% ipython --no-banner

In [1]: import numpy as np

In [2]: np.set_printoptions(precision=2, suppress=True, linewidth=140, floatmode="fixed")

In [3]: A2 = np.array([[1, 2, 0, 2, 0, 1, 0, 1, 0, 1, 1],
   ...:     [1, 1, 0, 1, 2, 2, 1, 1, 0, 2, 1],
   ...:     [1, 1, 1, 0, 1, 1, 0, 1, 2, 2, 0],
   ...:     [1, 0, 2, 1, 0, 2, 0, 1, 2, 0, 2],
   ...:     [1, 1, 1, 2, 2, 2, 2, 1, 2, 0, 2],
   ...:     [1, 2, 1, 0, 2, 0, 0, 0, 0, 2, 2],
   ...:     [1, 0, 2, 0, 2, 2, 2, 0, 0, 1, 2],
   ...:     [1, 1, 0, 0, 1, 0, 1, 0, 1, 0, 0],
   ...:     [2, 2, 0, 0, 2, 2, 1, 0, 2, 1, 2],
   ...:     [2, 1, 1, 1, 1, 1, 0, 1, 2, 0, 1],
   ...:     [2, 2, 0, 1, 1, 0, 2, 2, 2, 0, 1]])

In [4]: A2[-1] = A2[0]

In [5]: feats = A2 + 0.05 * np.eye(11)

In [6]: feats
Out[6]: 
array([[1.05, 2.00, 0.00, 2.00, 0.00, 1.00, 0.00, 1.00, 0.00, 1.00, 1.00],
       [1.00, 1.05, 0.00, 1.00, 2.00, 2.00, 1.00, 1.00, 0.00, 2.00, 1.00],
       [1.00, 1.00, 1.05, 0.00, 1.00, 1.00, 0.00, 1.00, 2.00, 2.00, 0.00],
       [1.00, 0.00, 2.00, 1.05, 0.00, 2.00, 0.00, 1.00, 2.00, 0.00, 2.00],
       [1.00, 1.00, 1.00, 2.00, 2.05, 2.00, 2.00, 1.00, 2.00, 0.00, 2.00],
       [1.00, 2.00, 1.00, 0.00, 2.00, 0.05, 0.00, 0.00, 0.00, 2.00, 2.00],
       [1.00, 0.00, 2.00, 0.00, 2.00, 2.00, 2.05, 0.00, 0.00, 1.00, 2.00],
       [1.00, 1.00, 0.00, 0.00, 1.00, 0.00, 1.00, 0.05, 1.00, 0.00, 0.00],
       [2.00, 2.00, 0.00, 0.00, 2.00, 2.00, 1.00, 0.00, 2.05, 1.00, 2.00],
       [2.00, 1.00, 1.00, 1.00, 1.00, 1.00, 0.00, 1.00, 2.00, 0.05, 1.00],
       [1.00, 2.00, 0.00, 2.00, 0.00, 1.00, 0.00, 1.00, 0.00, 1.00, 1.05]])

In [7]: Uu, s, VT = np.linalg.svd(feats)

In [8]: np.argmax(s[:-1] / (s[1:] + 1e-6)) + 1
Out[8]: np.int64(10)

In [9]: A2 = Uu[:, :10] @ np.diag(s[:10]) @ VT[:10]

In [10]: print(round(np.abs(feats - A2).max(), 2))
0.0

In [11]: A2.round(2) + 0
Out[11]: 
array([[1.05, 2.00, 0.00, 2.00, 0.00, 1.00, 0.00, 1.00, 0.00, 1.00, 1.00],
       [1.00, 1.05, 0.00, 1.00, 2.00, 2.00, 1.00, 1.00, 0.00, 2.00, 1.00],
       [1.00, 1.00, 1.05, 0.00, 1.00, 1.00, 0.00, 1.00, 2.00, 2.00, 0.00],
       [1.00, 0.00, 2.00, 1.05, 0.00, 2.00, 0.00, 1.00, 2.00, 0.00, 2.00],
       [1.00, 1.00, 1.00, 2.00, 2.05, 2.00, 2.00, 1.00, 2.00, 0.00, 2.00],
       [1.00, 2.00, 1.00, 0.00, 2.00, 0.05, 0.00, 0.00, 0.00, 2.00, 2.00],
       [1.00, 0.00, 2.00, 0.00, 2.00, 2.00, 2.05, 0.00, 0.00, 1.00, 2.00],
       [1.00, 1.00, 0.00, 0.00, 1.00, 0.00, 1.00, 0.05, 1.00, 0.00, 0.00],
       [2.00, 2.00, 0.00, 0.00, 2.00, 2.00, 1.00, 0.00, 2.05, 1.00, 2.00],
       [2.00, 1.00, 1.00, 1.00, 1.00, 1.00, 0.00, 1.00, 2.00, 0.05, 1.00],
       [1.00, 2.00, 0.00, 2.00, 0.00, 1.00, 0.00, 1.00, 0.00, 1.00, 1.05]])

In [12]: np.round(np.linalg.norm(feats - A2, 2), 2), round(float(s[10]), 2)
Out[12]: (np.float64(0.0), 0.0)

In [13]: round(float(np.linalg.norm(feats - A2) / np.linalg.norm(feats)), 2)
Out[13]: 0.0

In [14]: np.linalg.matrix_rank(feats, rtol=0.05)
Out[14]: np.int64(9)
